$ python -q
>>> import numpy as np
>>> import numpy.linalg as la
>>> np.set_printoptions(precision=4, suppress=True, linewidth=100, legacy="1.25")
>>> tidy = lambda a: np.round(a, 4) + 0
>>> K = np.load("a.npy")
>>> print(K)
[[0 0 0 3 0 3 0 3 0 0 1 0 3]
 [0 0 0 0 1 0 0 0 0 0 0 3 0]
 [0 0 0 1 0 0 0 3 0 0 0 0 0]
 [3 0 3 0 2 0 0 0 1 0 3 0 0]
 [2 0 0 0 0 0 0 0 0 0 1 0 0]
 [3 0 1 0 1 0 0 0 0 0 0 2 0]
 [0 1 1 0 3 0 0 1 0 0 0 0 0]
 [0 0 1 0 0 1 2 0 0 0 0 0 0]
 [3 0 0 0 0 0 0 3 0 3 0 0 0]
 [0 0 2 0 0 0 0 0 0 0 0 0 0]
 [0 0 2 0 0 0 3 0 0 0 2 2 0]
 [0 0 3 0 2 2 0 0 0 0 0 0 0]]
>>> W1 = np.array([[0, -4],
...     [-5, 2],
...     [1, -1],
...     [-5, 1],
...     [-1, -1],
...     [5, 0],
...     [4, 4],
...     [2, 3],
...     [3, -2],
...     [4, 3],
...     [2, 4],
...     [-5, -5],
...     [-4, 0]])
>>> beta = np.array([1, -9])
>>> hid = np.maximum(K @ W1 + beta, 0)
>>> print(tidy((hid > 0).mean(axis=0)))
[0.6667 0.1667]
>>> print(hid)
[[ 0  7]
 [ 0  0]
 [ 2  1]
 [11  0]
 [ 3  0]
 [ 0  0]
 [ 0  0]
 [15  0]
 [19  0]
 [ 3  0]
 [ 9  0]
 [12  0]]
>>> print((hid > 0).astype(int))
[[0 1]
 [0 0]
 [1 1]
 [1 0]
 [1 0]
 [0 0]
 [0 0]
 [1 0]
 [1 0]
 [1 0]
 [1 0]
 [1 0]]
>>> print(la.matrix_rank(hid))
2
>>> basis = np.array([[-1, -3, -3], [-1, -1, -3]])
>>> print(W1 @ basis)
[[  4   4  12]
 [  3  13   9]
 [  0  -2   0]
 [  4  14  12]
 [  2   4   6]
 [ -5 -15 -15]
 [ -8 -16 -24]
 [ -5  -9 -15]
 [ -1  -7  -3]
 [ -7 -15 -21]
 [ -6 -10 -18]
 [ 10  20  30]
 [  4  12  12]]
>>> K @ K
Traceback (most recent call last):
  File "<python-input-15>", line 1, in <module>
    K @ K
    ~~^~~
ValueError: matmul: Input operand 1 has a mismatch in its core dimension 0, with gufunc signature (n?,k),(k,m?)->(n?,m?) (size 12 is different from 13)
>>> gram = K.T @ K
>>> print(tidy(la.eigvalsh(gram)[::-1]))
[68.548  43.3268 28.9556 18.1099 13.5068 10.8402  6.5302  3.169   2.084   0.7422  0.1788  0.0084
  0.    ]
>>> print(tidy(la.svd(K, compute_uv=False) ** 2))
[68.548  43.3268 28.9556 18.1099 13.5068 10.8402  6.5302  3.169   2.084   0.7422  0.1788  0.0084]
>>> print(np.diag(gram))
[31  1 29 10 19 14 13 28  1  9 15 17  9]
>>> print((K @ K.T).shape)
(12, 12)
>>> rng = np.random.default_rng(5605)
>>> other = K + rng.integers(-2, 3, (12, 11)) @ rng.integers(-2, 3, (11, 13))
>>> print(other)
[[  2  -8  -6   5  -1   1  -2   7   8   1   1  -4   9]
 [ -5  -5  -2   1  -3 -11  -2   0   3  15   4   6   1]
 [  4   0   2   4   5  -3   8  -1  10  -3  -8  -3  -6]
 [ -4  -9   4  -1   6 -14  -3   2   3   6   9  -1  -3]
 [ -3 -10  -2  -1  -6  -5  -4   8  -2   1  13   1  13]
 [ -2   3   5  -8   5   7   0  -9   3 -12  -8   9  -4]
 [ -2  -7  11  12  11 -16  -8  11  -1  14   8  -3  -2]
 [ -5   7   5  -8   5   2   1 -10  -1  -7  -5   7 -11]
 [ -3   1   2   0   2  -4   0   0  -8   7  10  -1 -19]
 [ -6  -1   8   3   2   6 -11   1 -17  -8  14  -8   5]
 [  0  -3  10   9   3   3   4   4  -7   6   6  -6  -3]
 [  8  -6  -3   7  -7  10   2  13  -1  -1   9  -6  10]]
>>> print(tidy(la.svd(other - K, compute_uv=False)))
[51.7094 39.7583 35.2034 24.9914 18.4454 13.5388  8.0636  7.7329  5.9733  3.7796  0.5018  0.    ]
